$ python3 -q
>>> import numpy as np
>>> import numpy.linalg as la
>>> np.set_printoptions(suppress=True, linewidth=140)
>>> m1 = np.array([[4.0, 4.0, 0.0, 0.0, 0.0],
...     [4.0, 4.0, 4.0, 0.0, 0.0],
...     [0.0, 4.0, 2.0, 4.0, 0.0],
...     [0.0, 0.0, 4.0, 1.0, 4.0],
...     [0.0, 0.0, 0.0, 4.0, 3.0]])
>>> np.allclose(m1 @ m1.T, m1.T @ m1)
True
>>> (m1 + m1.T) / 2
array([[4., 4., 0., 0., 0.],
       [4., 4., 4., 0., 0.],
       [0., 4., 2., 4., 0.],
       [0., 0., 4., 1., 4.],
       [0., 0., 0., 4., 3.]])
>>> np.trace(m1)
np.float64(14.0)
>>> m1 @ m1
array([[32., 32., 16.,  0.,  0.],
       [32., 48., 24., 16.,  0.],
       [16., 24., 36., 12., 16.],
       [ 0., 16., 12., 33., 16.],
       [ 0.,  0., 16., 16., 25.]])
>>> M2 = np.array([[2, 2], [1, 2]])
>>> cent = np.kron(M2, m1)
>>> cent.shape
(10, 10)
>>> cent
array([[8., 8., 0., 0., 0., 8., 8., 0., 0., 0.],
       [8., 8., 8., 0., 0., 8., 8., 8., 0., 0.],
       [0., 8., 4., 8., 0., 0., 8., 4., 8., 0.],
       [0., 0., 8., 2., 8., 0., 0., 8., 2., 8.],
       [0., 0., 0., 8., 6., 0., 0., 0., 8., 6.],
       [4., 4., 0., 0., 0., 8., 8., 0., 0., 0.],
       [4., 4., 4., 0., 0., 8., 8., 8., 0., 0.],
       [0., 4., 2., 4., 0., 0., 8., 4., 8., 0.],
       [0., 0., 4., 1., 4., 0., 0., 8., 2., 8.],
       [0., 0., 0., 4., 3., 0., 0., 0., 8., 6.]])
>>> la.matrix_rank(cent)
np.int64(10)
>>> round(float(la.norm(cent, 2)), 3), np.round(la.norm(M2, 2) * la.norm(m1, 2), 3)
(34.853, np.float64(34.853))
>>> q, evecs = la.qr(m1[:, :4])[0], la.qr(m1[:, 4:])[0]
>>> sigma = la.svd(q.T @ evecs, compute_uv=False)
>>> np.round(np.degrees(np.arccos(sigma.clip(0, 1))), 3)
array([21.804])
>>> sigma.round(3)
array([0.928])
>>> left, sigma, Vt = la.svd(m1, full_matrices=False)
>>> np.abs(left[:, 0]).round(6).argmax()
np.int64(1)
>>> sigma.round(3)
array([9.786, 6.789, 4.717, 3.021, 0.879])
>>> np.round(left.T @ m1 @ Vt.T, 3) + 0
array([[9.786, 0.   , 0.   , 0.   , 0.   ],
       [0.   , 6.789, 0.   , 0.   , 0.   ],
       [0.   , 0.   , 4.717, 0.   , 0.   ],
       [0.   , 0.   , 0.   , 3.021, 0.   ],
       [0.   , 0.   , 0.   , 0.   , 0.879]])
>>> (sigma > 1e-8).sum()
np.int64(5)
>>> np.round(sigma / sigma[0], 3)
array([1.   , 0.694, 0.482, 0.309, 0.09 ])
